In [1]: import numpy as np

In [2]: from numpy import linalg as LA

In [3]: np.set_printoptions(precision=3, suppress=True, linewidth=100, sign=" ")

In [4]: tidy = lambda a: np.round(a, 3) + 0

In [5]: A = np.diag(10 * np.array([-2, -2, 4, 3, 0])) + np.array([[-6, 9, -9, -8, 2],
   ...:     [-9, 3, 0, 8, -7],
   ...:     [9, 2, -6, 1, 3],
   ...:     [6, -2, 1, 1, 0],
   ...:     [1, 5, 7, -5, 2]])

In [6]: A
Out[6]: 
array([[-26,   9,  -9,  -8,   2],
       [ -9, -17,   0,   8,  -7],
       [  9,   2,  34,   1,   3],
       [  6,  -2,   1,  31,   0],
       [  1,   5,   7,  -5,   2]])

In [7]: left, sv, Vh = LA.svd(A)

In [8]: tidy(sv)
Out[8]: array([ 42.445,  34.408,  20.698,  18.223,   0.292])

In [9]: other = left[:, :4] @ np.diag(sv[:4]) @ Vh[:4]

In [10]: tidy(LA.norm(A - other, 2)), tidy(sv[4])
Out[10]: (np.float64(0.292), np.float64(0.292))

In [11]: tidy(np.abs(A - other).max())
Out[11]: np.float64(0.257)

In [12]: LA.matrix_rank(other)
Out[12]: np.int64(4)

In [13]: tidy(LA.norm(A - other) / LA.norm(A))
Out[13]: np.float64(0.005)

In [14]: K = np.array([[-1, 0, 0, 0], [0, -1, 0, 0], [0, 0, -2, 0], [0, 0, 0, -3]])

In [15]: tidy(LA.norm(K, 2))
Out[15]: np.float64(3.0)

In [16]: tidy(LA.norm(K, axis=1))
Out[16]: array([ 1.,  1.,  2.,  3.])

In [17]: tidy(LA.norm(K[0] - K[3]))
Out[17]: np.float64(3.162)

In [18]: K[0] @ K[3]
Out[18]: np.int64(0)

In [19]: K - K[0]
Out[19]: 
array([[ 0,  0,  0,  0],
       [ 1, -1,  0,  0],
       [ 1,  0, -2,  0],
       [ 1,  0,  0, -3]])

In [20]: K.sum(axis=1)
Out[20]: array([-1, -1, -2, -3])

In [21]: tidy(LA.norm(K))
Out[21]: np.float64(3.873)

In [22]: K.shape
Out[22]: (4, 4)

In [23]: np.diff(K, axis=0)
Out[23]: 
array([[ 1, -1,  0,  0],
       [ 0,  1, -2,  0],
       [ 0,  0,  2, -3]])

In [24]: K.sum(axis=0)
Out[24]: array([-1, -1, -2, -3])

In [25]: np.unravel_index(np.abs(K).argmax(), K.shape)
Out[25]: (np.int64(3), np.int64(3))

In [26]: left, sv, Vh = LA.svd(K, full_matrices=False)

In [27]: left.T @ K @ Vh.T
Out[27]: 
array([[ 3.,  0.,  0.,  0.],
       [ 0.,  2.,  0.,  0.],
       [ 0.,  0.,  1.,  0.],
       [ 0.,  0.,  0.,  1.]])

In [28]: sv
Out[28]: array([ 3.,  2.,  1.,  1.])

In [29]: np.abs(Vh[0])
Out[29]: array([ 0.,  0.,  0.,  1.])

In [30]: (sv > 1e-8).sum()
Out[30]: np.int64(4)

In [31]: tidy(np.sqrt((sv ** 2).sum())), tidy(LA.norm(K))
Out[31]: (np.float64(3.873), np.float64(3.873))

In [32]: tidy(np.cumsum(sv ** 2) / np.sum(sv ** 2))
Out[32]: array([ 0.6  ,  0.867,  0.933,  1.   ])

In [33]: left.shape, sv.shape, Vh.shape
Out[33]: ((4, 4), (4,), (4, 4))

In [34]: tidy(sv / sv[0])
Out[34]: array([ 1.   ,  0.667,  0.333,  0.333])

In [35]: ev, vecs = LA.eigh(K)

In [36]: vec = np.array([4, -7, 4, -8])

In [37]: tidy(LA.eigvalsh(K[1:, 1:]))
Out[37]: array([-3., -2., -1.])

In [38]: tidy(vec @ K @ vec / (vec @ vec)), ev[0], ev[-1]
Out[38]: (np.float64(-1.993), np.float64(-3.0), np.float64(-1.0))

In [39]: vecs * np.maximum(ev, 0) @ vecs.T
Out[39]: 
array([[ 0.,  0.,  0.,  0.],
       [ 0.,  0.,  0.,  0.],
       [ 0.,  0.,  0.,  0.],
       [ 0.,  0.,  0.,  0.]])

In [40]: rng = np.random.default_rng(639)

In [41]: lab = rng.integers(0, 3, 6)

In [42]: F = (lab[:, None] == lab) * -3 + np.eye(6)

In [43]: F
Out[43]: 
array([[-2., -3.,  0., -3., -3.,  0.],
       [-3., -2.,  0., -3., -3.,  0.],
       [ 0.,  0., -2.,  0.,  0.,  0.],
       [-3., -3.,  0., -2., -3.,  0.],
       [-3., -3.,  0., -3., -2.,  0.],
       [ 0.,  0.,  0.,  0.,  0., -2.]])

In [44]: vec = np.array([1, 2, 1, 0, 2, 2])

In [45]: F @ np.ones(6)
Out[45]: array([-11., -11.,  -2., -11., -11.,  -2.])

In [46]: np.sign((F @ vec).round(6))
Out[46]: array([-1., -1., -1., -1., -1., -1.])

In [47]: (F @ vec).argmax()
Out[47]: np.int64(2)

In [48]: LA.norm(F @ vec) <= LA.norm(F, 2) * LA.norm(vec) + 1e-9
Out[48]: np.True_

In [49]: theta = np.radians(90)

In [50]: R = np.eye(6)

In [51]: R[2, 2] = R[5, 5] = np.cos(theta)

In [52]: R[2, 5], R[5, 2] = -np.sin(theta), np.sin(theta)

In [53]: tidy(R)
Out[53]: 
array([[ 1.,  0.,  0.,  0.,  0.,  0.],
       [ 0.,  1.,  0.,  0.,  0.,  0.],
       [ 0.,  0.,  0.,  0.,  0., -1.],
       [ 0.,  0.,  0.,  1.,  0.,  0.],
       [ 0.,  0.,  0.,  0.,  1.,  0.],
       [ 0.,  0.,  1.,  0.,  0.,  0.]])

In [54]: other = F @ R.T

In [55]: tidy(LA.svd(F, compute_uv=False)), tidy(LA.svd(other, compute_uv=False))
Out[55]: 
(array([ 11.,   2.,   2.,   1.,   1.,   1.]),
 array([ 11.,   2.,   2.,   1.,   1.,   1.]))

In [56]: np.allclose(LA.norm(F, axis=1), LA.norm(other, axis=1))
Out[56]: True

In [57]: np.abs(other - F).max(axis=0)
Out[57]: array([ 0.,  0.,  2.,  0.,  0.,  2.])

In [58]: (F != 0).astype(int)
Out[58]: 
array([[ 1,  1,  0,  1,  1,  0],
       [ 1,  1,  0,  1,  1,  0],
       [ 0,  0,  1,  0,  0,  0],
       [ 1,  1,  0,  1,  1,  0],
       [ 1,  1,  0,  1,  1,  0],
       [ 0,  0,  0,  0,  0,  1]])

In [59]: tidy(np.sort(LA.eigvals(F).real))
Out[59]: array([-11.,  -2.,  -2.,   1.,   1.,   1.])

In [60]: q, vecs = LA.qr(F[:, :2])[0], LA.qr(F[:, 2:])[0]

In [61]: sv = LA.svd(q.T @ vecs, compute_uv=False)

In [62]: (sv > 0.9).sum()
Out[62]: np.int64(1)

In [63]: tidy(np.degrees(np.arccos(sv.clip(0, 1))))
Out[63]: array([ 10.389,  90.   ])

In [64]: tidy(sv)
Out[64]: array([ 0.984,  0.   ])

In [65]: ev, vecs = LA.eigh(F)

In [66]: vec = np.array([3, 0, 3, 2, -3, 1])

In [67]: tidy(vecs * np.maximum(ev, 0) @ vecs.T)
Out[67]: 
array([[ 0.75, -0.25,  0.  , -0.25, -0.25,  0.  ],
       [-0.25,  0.75,  0.  , -0.25, -0.25,  0.  ],
       [ 0.  ,  0.  ,  0.  ,  0.  ,  0.  ,  0.  ],
       [-0.25, -0.25,  0.  ,  0.75, -0.25,  0.  ],
       [-0.25, -0.25,  0.  , -0.25,  0.75,  0.  ],
       [ 0.  ,  0.  ,  0.  ,  0.  ,  0.  ,  0.  ]])

In [68]: vec @ F @ vec
Out[68]: np.float64(-10.0)

In [69]: J = np.minimum.outer(np.arange(1, 7), np.arange(1, 7)) * -2

In [70]: J
Out[70]: 
array([[ -2,  -2,  -2,  -2,  -2,  -2],
       [ -2,  -4,  -4,  -4,  -4,  -4],
       [ -2,  -4,  -6,  -6,  -6,  -6],
       [ -2,  -4,  -6,  -8,  -8,  -8],
       [ -2,  -4,  -6,  -8, -10, -10],
       [ -2,  -4,  -6,  -8, -10, -12]])

In [71]: # symmetric

In [72]: vec = np.array([3, 5, 4, 0, 4, 0])

In [73]: J @ vec
Out[73]: array([-32, -58, -74, -82, -90, -90])

In [74]: ev, vecs = LA.eigh(J)

In [75]: vec = np.array([0, -3, 3, 0, 0, -2])

In [76]: tidy(vecs * np.abs(ev) @ vecs.T)
Out[76]: 
array([[  2.,   2.,   2.,   2.,   2.,   2.],
       [  2.,   4.,   4.,   4.,   4.,   4.],
       [  2.,   4.,   6.,   6.,   6.,   6.],
       [  2.,   4.,   6.,   8.,   8.,   8.],
       [  2.,   4.,   6.,   8.,  10.,  10.],
       [  2.,   4.,   6.,   8.,  10.,  12.]])

In [77]: vec @ J @ vec
Out[77]: np.int64(-42)

In [78]: tidy(vec @ J @ vec / (vec @ vec)), tidy(ev[0]), tidy(ev[-1])
Out[78]: (np.float64(-1.909), np.float64(-34.414), np.float64(-0.53))
